>>> import numpy as np
>>> np.set_printoptions(suppress=True, linewidth=200)
>>> m1 = np.array([[2, -7, 6, -2, -7, -6, 6, 3],
...     [5, 8, -2, -4, -3, -7, 4, -1],
...     [6, -5, -9, 6, 6, 4, -5, -7],
...     [-3, -9, -1, -1, 1, 6, -6, -5],
...     [4, -2, -1, -9, 1, -3, -4, -3],
...     [9, -9, -7, 0, -5, 4, -7, 9]])
>>> m1
array([[ 2, -7,  6, -2, -7, -6,  6,  3],
       [ 5,  8, -2, -4, -3, -7,  4, -1],
       [ 6, -5, -9,  6,  6,  4, -5, -7],
       [-3, -9, -1, -1,  1,  6, -6, -5],
       [ 4, -2, -1, -9,  1, -3, -4, -3],
       [ 9, -9, -7,  0, -5,  4, -7,  9]])
>>> W1 = np.array([[4, 0], [3, 5], [1, 0], [2, 3], [2, 4], [3, 2], [5, 5], [3, 4]])
>>> coef = np.array([2, -1])
>>> act = np.maximum(m1 @ W1 + coef, 0)
>>> act
array([[ 0,  0],
       [26, 17],
       [ 0,  0],
       [ 0,  0],
       [ 0,  0],
       [ 0,  0]])
>>> np.round((act > 0).mean(axis=0), 3)
array([0.167, 0.167])
>>> (act > 0).astype(int)
array([[0, 0],
       [1, 1],
       [0, 0],
       [0, 0],
       [0, 0],
       [0, 0]])
>>> C = np.array([[0, -3, 2], [-2, -2, -3]])
>>> act @ C
array([[   0,    0,    0],
       [ -34, -112,    1],
       [   0,    0,    0],
       [   0,    0,    0],
       [   0,    0,    0],
       [   0,    0,    0]])
>>> W1 @ C
array([[  0, -12,   8],
       [-10, -19,  -9],
       [  0,  -3,   2],
       [ -6, -12,  -5],
       [ -8, -14,  -8],
       [ -4, -13,   0],
       [-10, -25,  -5],
       [ -8, -17,  -6]])
>>> (act @ C).round(6).argmax(axis=1)
array([0, 2, 0, 0, 0, 0])
>>> other = np.array([[0, 2], [5, 3], [1, 1], [3, 3], [1, 5], [1, 0], [2, 5], [5, 2]])
>>> np.linalg.matrix_rank(m1 @ other)
np.int64(2)
>>> np.einsum("ij,ij->i", m1, m1)
array([223, 184, 304, 190, 137, 382])
>>> m1 @ other
array([[-21, -16],
       [ 19,  23],
       [-51,  -3],
       [-79, -72],
       [-63, -47],
       [-22, -58]])
>>> np.vstack([m1, other.T]).shape
(8, 8)
>>> other.T @ m1.T
array([[-21,  19, -51, -79, -63, -22],
       [-16,  23,  -3, -72, -47, -58]])
>>> np.einsum("ij->j", m1)
array([ 23, -24, -14, -10,  -7,  -2, -12,  -4])
>>> x = np.array([0, 2, 1, 1, 1, 1, -2, -1])
>>> (m1 @ x).argmax()
np.int64(2)
>>> m1 @ np.ones(8)
array([ -5.,   0.,  -4., -18., -17.,  -6.])
>>> np.linalg.norm(m1 @ x) <= np.linalg.norm(m1, 2) * np.linalg.norm(x) + 1e-9
np.True_
>>> m1 @ np.eye(8)[0]
array([ 2.,  5.,  6., -3.,  4.,  9.])
>>> x = np.array([5, 1, 5, 5, 0, 2, 2, 0])
>>> a = np.maximum(m1 @ x, 0)
>>> np.maximum(m1 @ x, 0) - np.maximum(-m1 @ x, 0)
array([ 23,  -3,   8, -34, -46,  -5])
>>> m1 * (a > 1e-9)[:, None]
array([[ 2, -7,  6, -2, -7, -6,  6,  3],
       [ 0,  0,  0,  0,  0,  0,  0,  0],
       [ 6, -5, -9,  6,  6,  4, -5, -7],
       [ 0,  0,  0,  0,  0,  0,  0,  0],
       [ 0,  0,  0,  0,  0,  0,  0,  0],
       [ 0,  0,  0,  0,  0,  0,  0,  0]])
>>> a
array([23,  0,  8,  0,  0,  0])
>>> np.maximum(m1 @ (3 * x), 0)
array([69,  0, 24,  0,  0,  0])
>>> F = np.array([[0, 1, 0, 0, 0, 0, 1, 0],
...     [1, 0, 0, 0, 1, 1, 1, 0],
...     [0, 0, 0, 0, 0, 0, 0, 0],
...     [0, 0, 0, 0, 0, 0, 0, 0],
...     [0, 1, 0, 0, 0, 1, 1, 0],
...     [0, 1, 0, 0, 1, 0, 1, 0],
...     [1, 1, 0, 0, 1, 1, 0, 0],
...     [0, 0, 0, 0, 0, 0, 0, 0]])
>>> Uu, sig, Vt = np.linalg.svd(F)
>>> vecs = Vt[:(sig > 1e-8).sum()]
>>> rng = np.random.default_rng(59727)
>>> x = F[3] + -3 * F[4] + rng.integers(2) * np.eye(8)[5]
>>> x
array([ 0., -3.,  0.,  0.,  0., -3., -3.,  0.])
>>> np.linalg.matrix_rank(np.vstack([F, x]))
np.int64(5)
>>> np.allclose(vecs.T @ vecs @ x, x)
True
>>> round(float(np.linalg.norm(x - vecs.T @ vecs @ x)), 3)
0.0
>>> F @ F
array([[2, 1, 0, 0, 2, 2, 1, 0],
       [1, 4, 0, 0, 2, 2, 3, 0],
       [0, 0, 0, 0, 0, 0, 0, 0],
       [0, 0, 0, 0, 0, 0, 0, 0],
       [2, 2, 0, 0, 3, 2, 2, 0],
       [2, 2, 0, 0, 2, 3, 2, 0],
       [1, 3, 0, 0, 2, 2, 4, 0],
       [0, 0, 0, 0, 0, 0, 0, 0]])
>>> np.argwhere(np.triu(F))
array([[0, 1],
       [0, 6],
       [1, 4],
       [1, 5],
       [1, 6],
       [4, 5],
       [4, 6],
       [5, 6]])
>>> low = np.diag(F.sum(axis=1)) - F
>>> low @ np.ones(8)
array([0., 0., 0., 0., 0., 0., 0., 0.])
>>> (np.linalg.eigvalsh(low) < 1e-8).sum()
np.int64(4)
>>> low
array([[ 2, -1,  0,  0,  0,  0, -1,  0],
       [-1,  4,  0,  0, -1, -1, -1,  0],
       [ 0,  0,  0,  0,  0,  0,  0,  0],
       [ 0,  0,  0,  0,  0,  0,  0,  0],
       [ 0, -1,  0,  0,  3, -1, -1,  0],
       [ 0, -1,  0,  0, -1,  3, -1,  0],
       [-1, -1,  0,  0, -1, -1,  4,  0],
       [ 0,  0,  0,  0,  0,  0,  0,  0]])
>>> r = np.linalg.matrix_rank(low)
>>> r
np.int64(4)
>>> N = np.linalg.svd(low)[2][r:].T
>>> np.linalg.matrix_rank(low.T @ low), np.linalg.matrix_rank(low @ low.T)
(np.int64(4), np.int64(4))
>>> [int(np.linalg.matrix_rank(low[:i])) for i in range(1, len(low) + 1)]
[1, 2, 2, 2, 3, 4, 4, 4]
>>> [int(np.linalg.matrix_rank(low[:, :j + 1])) for j in range(8)]
[1, 2, 2, 2, 3, 4, 4, 4]
>>> N.shape
(8, 4)
>>> feats = np.load("x.npy")
>>> feats
array([[-1, -1, -1, -1, -1, -1, -1, -1],
       [-1, -2, -2, -2, -2, -2, -2, -2],
       [-1, -2, -3, -3, -3, -3, -3, -3],
       [-1, -2, -3, -4, -4, -4, -4, -4],
       [-1, -2, -3, -4, -5, -5, -5, -5],
       [-1, -2, -3, -4, -5, -6, -6, -6],
       [-1, -2, -3, -4, -5, -6, -7, -7],
       [-1, -2, -3, -4, -5, -6, -7, -8]])
>>> vals, vecs = np.linalg.eigh(feats)
>>> vals.sum(), np.trace(feats)
(np.float64(-36.0), np.int64(-36))
>>> np.unique(vals.round(6) + 0, return_counts=True)[1]
array([1, 1, 1, 1, 1, 1, 1, 1])
>>> np.round(np.linalg.eigvalsh(feats + 4 * np.eye(8)), 3)
array([-25.365,   0.662,   2.742,   3.312,   3.542,   3.654,   3.712,   3.741])
>>> np.round(vecs @ np.diag(vals) @ vecs.T, 3)
array([[-1., -1., -1., -1., -1., -1., -1., -1.],
       [-1., -2., -2., -2., -2., -2., -2., -2.],
       [-1., -2., -3., -3., -3., -3., -3., -3.],
       [-1., -2., -3., -4., -4., -4., -4., -4.],
       [-1., -2., -3., -4., -5., -5., -5., -5.],
       [-1., -2., -3., -4., -5., -6., -6., -6.],
       [-1., -2., -3., -4., -5., -6., -7., -7.],
       [-1., -2., -3., -4., -5., -6., -7., -8.]])
>>> z = rng.permutation(8)
>>> other = feats[:, z] * rng.choice([-1, 1], 8)
>>> other
array([[ 1, -1,  1,  1,  1,  1,  1,  1],
       [ 2, -2,  2,  1,  2,  2,  2,  2],
       [ 2, -3,  3,  1,  3,  3,  3,  3],
       [ 2, -4,  3,  1,  4,  4,  4,  4],
       [ 2, -5,  3,  1,  5,  5,  5,  4],
       [ 2, -5,  3,  1,  6,  6,  6,  4],
       [ 2, -5,  3,  1,  7,  7,  6,  4],
       [ 2, -5,  3,  1,  8,  7,  6,  4]])
>>> Uu, _, Vt = np.linalg.svd(feats.T @ other)
>>> np.round(np.linalg.lstsq(feats, other)[0], 3) + 0
array([[ 0.,  0.,  0., -1.,  0.,  0.,  0.,  0.],
       [-1.,  0.,  0.,  0.,  0.,  0.,  0.,  0.],
       [ 0.,  0., -1.,  0.,  0.,  0.,  0.,  0.],
       [ 0.,  0.,  0.,  0.,  0.,  0.,  0., -1.],
       [ 0.,  1.,  0.,  0.,  0.,  0.,  0.,  0.],
       [ 0.,  0.,  0.,  0.,  0.,  0., -1.,  0.],
       [ 0.,  0.,  0.,  0.,  0., -1.,  0.,  0.],
       [ 0.,  0.,  0.,  0., -1.,  0.,  0.,  0.]])
>>> vals, vecs = np.linalg.eigh(feats)
>>> x = np.array([1, 0, 2, 1, 0, 0, 0, 0])
>>> np.round(vecs * np.abs(vals) @ vecs.T, 3)
array([[1., 1., 1., 1., 1., 1., 1., 1.],
       [1., 2., 2., 2., 2., 2., 2., 2.],
       [1., 2., 3., 3., 3., 3., 3., 3.],
       [1., 2., 3., 4., 4., 4., 4., 4.],
       [1., 2., 3., 4., 5., 5., 5., 5.],
       [1., 2., 3., 4., 5., 6., 6., 6.],
       [1., 2., 3., 4., 5., 6., 7., 7.],
       [1., 2., 3., 4., 5., 6., 7., 8.]])
>>> np.round(np.linalg.eigvalsh(feats[1:, 1:]), 3)
array([-29.138,  -3.161,  -1.134,  -0.602,  -0.398,  -0.305,  -0.262])
>>> x @ feats @ x
np.int64(-35)
>>> z = rng.permutation(8)
>>> z
array([1, 6, 5, 0, 4, 3, 7, 2])
>>> other = feats[z][:, z]
>>> np.trace(other)
np.int64(-36)
>>> np.diag(other)
array([-2, -7, -6, -1, -5, -4, -8, -3])
>>> np.allclose(other, feats)
False
>>> np.round(np.sort(np.abs(np.linalg.eigvals(other))), 3)
array([ 0.259,  0.288,  0.346,  0.458,  0.688,  1.258,  3.338, 29.365])
>>> data = np.load("w.npy")
>>> data
array([[2., 2., 5., 0., 0., 0., 0., 0., 0., 0., 0., 0.],
       [4., 5., 0., 0., 0., 0., 0., 0., 0., 0., 0., 0.],
       [2., 0., 3., 0., 0., 0., 0., 0., 0., 0., 0., 0.],
       [0., 0., 0., 0., 1., 1., 2., 2., 1., 3., 2., 1.],
       [0., 0., 0., 2., 3., 3., 0., 3., 1., 1., 2., 0.],
       [0., 0., 0., 2., 1., 0., 3., 1., 3., 1., 1., 0.],
       [0., 0., 0., 3., 3., 3., 2., 2., 2., 0., 0., 1.],
       [0., 0., 0., 2., 1., 0., 2., 2., 0., 1., 3., 3.],
       [0., 0., 0., 0., 2., 2., 3., 2., 1., 3., 1., 0.],
       [0., 0., 0., 2., 3., 2., 3., 3., 0., 3., 1., 2.],
       [0., 0., 0., 1., 0., 1., 2., 1., 0., 2., 0., 1.],
       [0., 0., 0., 3., 3., 3., 2., 2., 1., 1., 0., 1.]])
>>> other = np.array([[8, -4],
...     [-7, 5],
...     [-7, 5],
...     [-8, -2],
...     [7, -5],
...     [9, 1],
...     [-1, 0],
...     [-2, 0],
...     [-3, 4],
...     [-6, 8],
...     [-8, -2],
...     [8, -5]])
>>> np.linalg.matrix_rank(data @ other)
np.int64(2)
>>> np.vstack([data, other.T]).shape
(14, 12)
>>> np.linalg.matrix_rank(np.vstack([data, other.T]))
np.int64(12)
>>> np.einsum("ik,kj->ji", data, other)
array([[-33.,  -3.,  -5., -19.,   1., -37.,  20., -21.,  -4.,   4.,  -7.,  17.],
       [ 27.,   9.,   7.,  15.,  -8.,   9., -15., -22.,  18.,  -5.,  10., -11.]])
>>> W0 = np.load("m.npy")
>>> W0
array([[1.   , 0.2  , 0.04 , 0.008, 0.002, 0.   , 0.   , 0.   , 0.   , 0.   , 0.   , 0.   , 0.   ],
       [0.2  , 1.   , 0.2  , 0.04 , 0.008, 0.002, 0.   , 0.   , 0.   , 0.   , 0.   , 0.   , 0.   ],
       [0.04 , 0.2  , 1.   , 0.2  , 0.04 , 0.008, 0.002, 0.   , 0.   , 0.   , 0.   , 0.   , 0.   ],
       [0.008, 0.04 , 0.2  , 1.   , 0.2  , 0.04 , 0.008, 0.002, 0.   , 0.   , 0.   , 0.   , 0.   ],
       [0.002, 0.008, 0.04 , 0.2  , 1.   , 0.2  , 0.04 , 0.008, 0.002, 0.   , 0.   , 0.   , 0.   ],
       [0.   , 0.002, 0.008, 0.04 , 0.2  , 1.   , 0.2  , 0.04 , 0.008, 0.002, 0.   , 0.   , 0.   ],
       [0.   , 0.   , 0.002, 0.008, 0.04 , 0.2  , 1.   , 0.2  , 0.04 , 0.008, 0.002, 0.   , 0.   ],
       [0.   , 0.   , 0.   , 0.002, 0.008, 0.04 , 0.2  , 1.   , 0.2  , 0.04 , 0.008, 0.002, 0.   ],
       [0.   , 0.   , 0.   , 0.   , 0.002, 0.008, 0.04 , 0.2  , 1.   , 0.2  , 0.04 , 0.008, 0.002],
       [0.   , 0.   , 0.   , 0.   , 0.   , 0.002, 0.008, 0.04 , 0.2  , 1.   , 0.2  , 0.04 , 0.008],
       [0.   , 0.   , 0.   , 0.   , 0.   , 0.   , 0.002, 0.008, 0.04 , 0.2  , 1.   , 0.2  , 0.04 ],
       [0.   , 0.   , 0.   , 0.   , 0.   , 0.   , 0.   , 0.002, 0.008, 0.04 , 0.2  , 1.   , 0.2  ],
       [0.   , 0.   , 0.   , 0.   , 0.   , 0.   , 0.   , 0.   , 0.002, 0.008, 0.04 , 0.2  , 1.   ]])
>>> z = rng.permutation(13)
>>> z
array([11,  8,  7,  2,  5,  4,  0,  1,  3,  9,  6, 10, 12])
>>> other = W0[z][:, z]
>>> np.diag(other)
array([1., 1., 1., 1., 1., 1., 1., 1., 1., 1., 1., 1., 1.])
>>> X = np.load("mat.npy")
>>> X
array([[1, 0, 0, 0],
       [0, 0, 0, 1],
       [0, 0, 1, 0],
       [0, 1, 0, 0]])
>>> z = rng.permutation(4)
>>> z
array([0, 1, 3, 2])
>>> other = X[z][:, z]
>>> np.round(np.linalg.det(other), 3), np.round(np.linalg.det(X[z]), 3)
(np.float64(-1.0), np.float64(1.0))
>>> np.trace(other)
np.int64(2)
>>> np.diag(other)
array([1, 0, 0, 1])
>>> np.poly(X)
array([ 1., -2.,  0.,  2., -1.])
>>> round(float(np.linalg.det(X.T)), 3)
-1.0
>>> M = np.loadtxt("dump.csv", delimiter=",")
>>> M
array([[ 2.,  3.,  4.,  5.,  6.,  7.,  8.,  9., 10., 11., 12.],
       [13., 14., 15., 16., 17., 18., 19., 20., 21., 22., 23.],
       [24., 25., 26., 27., 28., 29., 30., 31., 32., 33., 34.],
       [35., 36., 37., 38., 39., 40., 41., 42., 43., 44., 45.],
       [46., 47., 48., 49., 50., 51., 52., 53., 54., 55., 56.],
       [57., 58., 59., 60., 61., 62., 63., 64., 65., 66., 67.]])
>>> x = np.array([0, -1, -1, 2, 1, 1, 1, 2, 1, -1, -1])
>>> a = np.maximum(M @ x, 0)
>>> M * (a > 1e-9)[:, None]
array([[ 2.,  3.,  4.,  5.,  6.,  7.,  8.,  9., 10., 11., 12.],
       [13., 14., 15., 16., 17., 18., 19., 20., 21., 22., 23.],
       [24., 25., 26., 27., 28., 29., 30., 31., 32., 33., 34.],
       [35., 36., 37., 38., 39., 40., 41., 42., 43., 44., 45.],
       [46., 47., 48., 49., 50., 51., 52., 53., 54., 55., 56.],
       [57., 58., 59., 60., 61., 62., 63., 64., 65., 66., 67.]])
>>> np.tanh(M @ x)
array([1., 1., 1., 1., 1., 1.])
>>> def softmax(z):
...     e = np.exp(z - z.max(axis=-1, keepdims=True))
...     return e / e.sum(axis=-1, keepdims=True)
... 
>>> np.round(softmax(M[0]), 3) + 0
array([0.   , 0.   , 0.   , 0.001, 0.002, 0.004, 0.012, 0.031, 0.086, 0.233, 0.632])
>>> np.round(softmax(M[0] + 2), 3) + 0
array([0.   , 0.   , 0.   , 0.001, 0.002, 0.004, 0.012, 0.031, 0.086, 0.233, 0.632])
>>> np.round(softmax(10 * M[0]), 3) + 0
array([0., 0., 0., 0., 0., 0., 0., 0., 0., 0., 1.])
>>> softmax(M).sum(axis=1)
array([1., 1., 1., 1., 1., 1.])
>>> att = M @ M.T / np.sqrt(11)
>>> np.round(softmax(att), 3) + 0
array([[0., 0., 0., 0., 0., 1.],
       [0., 0., 0., 0., 0., 1.],
       [0., 0., 0., 0., 0., 1.],
       [0., 0., 0., 0., 0., 1.],
       [0., 0., 0., 0., 0., 1.],
       [0., 0., 0., 0., 0., 1.]])
>>> softmax(att)[0] @ M
array([57., 58., 59., 60., 61., 62., 63., 64., 65., 66., 67.])
